$ python -q
>>> import numpy as np
>>> np.set_printoptions(precision=1, suppress=True, linewidth=200)
>>> tidy = lambda a: np.round(a, 1) + 0
>>> rng = np.random.default_rng(794)
>>> lab = rng.integers(0, 3, 6)
>>> A = np.array([[-1, 1, 2, -2, 2, -1],
...     [-1, -2, 2, 0, -2, 0],
...     [1, 2, -2, -1, -2, -2],
...     [2, 1, -2, -1, -2, 1],
...     [0, 2, 2, 0, -1, 1],
...     [1, 0, -2, 1, 1, 0]]) * (lab[:, None] == lab)
>>> A
array([[-1,  0,  0, -2,  0, -1],
       [ 0, -2,  2,  0,  0,  0],
       [ 0,  2, -2,  0,  0,  0],
       [ 2,  0,  0, -1,  0,  1],
       [ 0,  0,  0,  0, -1,  0],
       [ 1,  0,  0,  1,  0,  0]])
>>> np.linalg.cond(A) > 100
np.True_
>>> tidy(np.linalg.norm(A, 2) / np.linalg.norm(A))
np.float64(0.7)
>>> np.linalg.matrix_rank(A, rtol=0.1)
np.int64(5)
>>> E = np.array([[1, 1, 1, 1, 1, 1, 1, 1],
...     [1, 1, -1, -1, -1, -1, 1, 1],
...     [1, -1, -1, 1, -1, 1, 1, -1],
...     [1, 1, -1, -1, 1, 1, -1, -1]])
>>> print(tidy(np.linalg.norm(E[0], 1)), tidy(np.linalg.norm(E[0], np.inf)))
8.0 1.0
>>> tidy(np.linalg.norm(E, 2))
np.float64(2.8)
>>> tidy(np.linalg.norm(E, axis=1))
array([2.8, 2.8, 2.8, 2.8])
>>> tidy(np.linalg.norm(E) ** 2 / np.linalg.norm(E, 2) ** 2)
np.float64(4.0)
>>> vec = np.array([8, 0, 1, 5, 6, 4, 2, 4])
>>> np.einsum("ij,j->i", E, vec)
array([30, -2,  8,  6])
>>> E @ np.ones(8)
array([8., 0., 0., 0.])
>>> np.linalg.norm(E @ vec) <= np.linalg.norm(E, 2) * np.linalg.norm(vec) + 1e-9
np.True_
>>> f, r1 = E[1], E[2]
>>> f @ f
np.int64(8)
>>> f @ r1
np.int64(0)
>>> p = (f @ r1) / (f @ f) * f
>>> print(p)
[ 0.  0. -0. -0. -0. -0.  0.  0.]
>>> print(tidy(np.linalg.norm(f + r1) ** 2 + np.linalg.norm(f - r1) ** 2))
32.0
>>> (r1 - p) @ f
np.float64(0.0)
>>> r1 - p
array([ 1., -1., -1.,  1., -1.,  1.,  1., -1.])
>>> np.linalg.matrix_rank(np.outer(f, r1))
np.int64(1)
>>> Y = E / np.sqrt((E ** 2).mean(axis=1, keepdims=True))
>>> np.linalg.matrix_rank(E - E.mean(axis=1, keepdims=True))
np.int64(3)
